>>> import numpy as np
>>> import numpy.linalg as la
>>> np.set_printoptions(suppress=True, linewidth=120)
>>> feats = np.load("dump.npy")
>>> feats
array([[  5.61,  -5.37,  10.77,  -0.55,  10.86,   4.54,   4.95,  10.54, -10.37],
       [  4.92,  -3.19,  10.12,  -0.52,   9.23,   6.24,   3.65,  11.19, -10.41],
       [  5.47,  -5.47,  10.87,   0.56,   8.89,   4.76,   4.52,   9.61,  -9.13],
       [  3.77,  -4.68,  10.37,  -1.31,  11.03,   3.81,   4.82,  10.59, -11.38],
       [  4.94,  -3.91,   8.65,  -0.96,  10.35,   4.61,   3.71,   8.47,  -9.29],
       [  6.45,  -5.36,  11.02,   1.64,  10.14,   4.17,   5.27,   9.48,  -8.58],
       [  5.56,  -3.15,  10.62,   0.61,  11.76,   7.23,   3.75,  10.14, -11.26],
       [  3.92,  -5.87,  10.09,   0.54,   9.04,   4.02,   5.  ,   9.18,  -8.2 ],
       [  6.49,  -4.37,   9.9 ,   0.31,  10.63,   4.73,   3.31,   9.09,  -7.85],
       [  5.12,  -5.1 ,  10.86,   0.62,  10.99,   4.31,   4.17,  10.49,  -9.4 ],
       [  5.63,  -5.71,   9.53,  -1.45,   9.3 ,   5.88,   5.78,   9.82,  -9.9 ],
       [  5.09,  -5.97,  11.24,  -1.5 ,  10.75,   3.37,   5.19,   9.3 ,  -8.  ],
       [  3.37,  -4.86,  10.43,   0.19,  11.34,   6.47,   3.95,   9.04, -10.18],
       [  5.13,  -4.64,   9.96,   0.69,  11.25,   4.44,   3.69,  10.26, -10.63],
       [  5.12,  -5.5 ,  10.48,  -0.91,   9.62,   6.57,   3.79,  11.83,  -9.99],
       [  4.2 ,  -6.13,   8.08,   0.3 ,  10.08,   3.87,   5.1 ,  10.58, -10.08],
       [  5.88,  -5.11,  10.11,  -1.39,  10.34,   3.28,   4.66,   8.9 ,  -9.89],
       [  4.55,  -5.44,  11.21,   1.61,  10.88,   4.51,   5.08,  11.86, -10.78],
       [  5.47,  -4.25,  11.35,   1.84,   9.67,   4.96,   4.17,  10.08,  -8.29],
       [  3.89,  -5.6 ,  11.19,  -0.29,   9.62,   4.78,   5.38,  11.31,  -9.52],
       [  4.55,  -4.35,  11.18,   1.1 ,  10.8 ,   4.28,   5.33,  10.47, -10.46],
       [  6.19,  -6.81,   8.92,   1.52,   8.38,   3.22,   4.41,  10.07, -10.7 ],
       [  4.92,  -3.3 ,  10.63,  -0.88,  10.17,   3.55,   6.28,   9.12, -10.56],
       [  3.09,  -4.22,   9.4 ,   0.86,  11.24,   3.84,   4.13,  10.42,  -9.8 ],
       [  4.53,  -5.14,   9.95,   1.66,   8.48,   4.6 ,   4.42,   9.63, -11.52],
       [  5.58,  -5.68,   9.18,  -1.4 ,   9.99,   3.23,   6.13,  10.02,  -9.79],
       [  6.09,  -6.05,  10.74,   0.  ,  11.16,   3.92,   3.53,   9.8 , -11.36],
       [  4.91,  -4.07,   9.97,   0.83,   9.8 ,   5.53,   5.46,   9.26, -11.1 ],
       [  6.78,  -4.43,  11.06,  -1.52,  11.14,   4.82,   6.17,   9.63, -10.89],
       [  6.1 ,  -4.85,   8.36,   0.11,  11.24,   5.38,   5.55,  10.42,  -8.35],
       [  4.5 ,  -5.35,   9.04,   0.04,   9.74,   5.62,   4.82,   9.65, -11.43],
       [  4.01,  -2.7 ,  10.52,  -0.89,   9.1 ,   3.58,   3.86,   9.98,  -8.79],
       [  2.37,  -3.27,   8.82,  -0.29,  10.24,   4.37,   5.78,   9.48,  -8.92],
       [  3.34,  -5.29,  10.56,  -0.68,  10.48,   5.36,   4.14,  10.63, -10.51],
       [  4.58,  -5.67,  10.65,   0.9 ,   9.16,   4.77,   4.34,   8.63,  -9.16],
       [  8.16,  -5.  ,  10.92,   0.19,  10.  ,   7.9 ,   4.82,  10.69, -10.28],
       [  4.29,  -3.53,   9.12,  -0.9 ,  10.09,   4.89,   4.27,  11.21, -11.58],
       [  6.04,  -4.6 ,   9.67,   0.47,   9.41,   5.64,   6.39,   9.7 , -10.97],
       [  4.86,  -4.87,  10.81,  -1.38,  11.95,   3.85,   6.18,  10.08, -12.84]])
>>> U, s, Vt = la.svd(feats)
>>> s.round(2)
array([140.22,   7.79,   7.33,   6.56,   6.21,   5.11,   4.77,   4.44,   4.  ])
>>> np.argmax(s[:-1] / (s[1:] + 1e-6)) + 1
np.int64(1)
>>> out = U[:, :1] @ np.diag(s[:1]) @ Vt[:1]
>>> np.round(la.norm(feats - out, 2), 2), round(float(s[1]), 2)
(np.float64(7.79), 7.79)
>>> round(float(np.abs(feats - out).max()), 2)
2.71
>>> round(la.norm(feats - out) / la.norm(feats), 2)
np.float64(0.12)
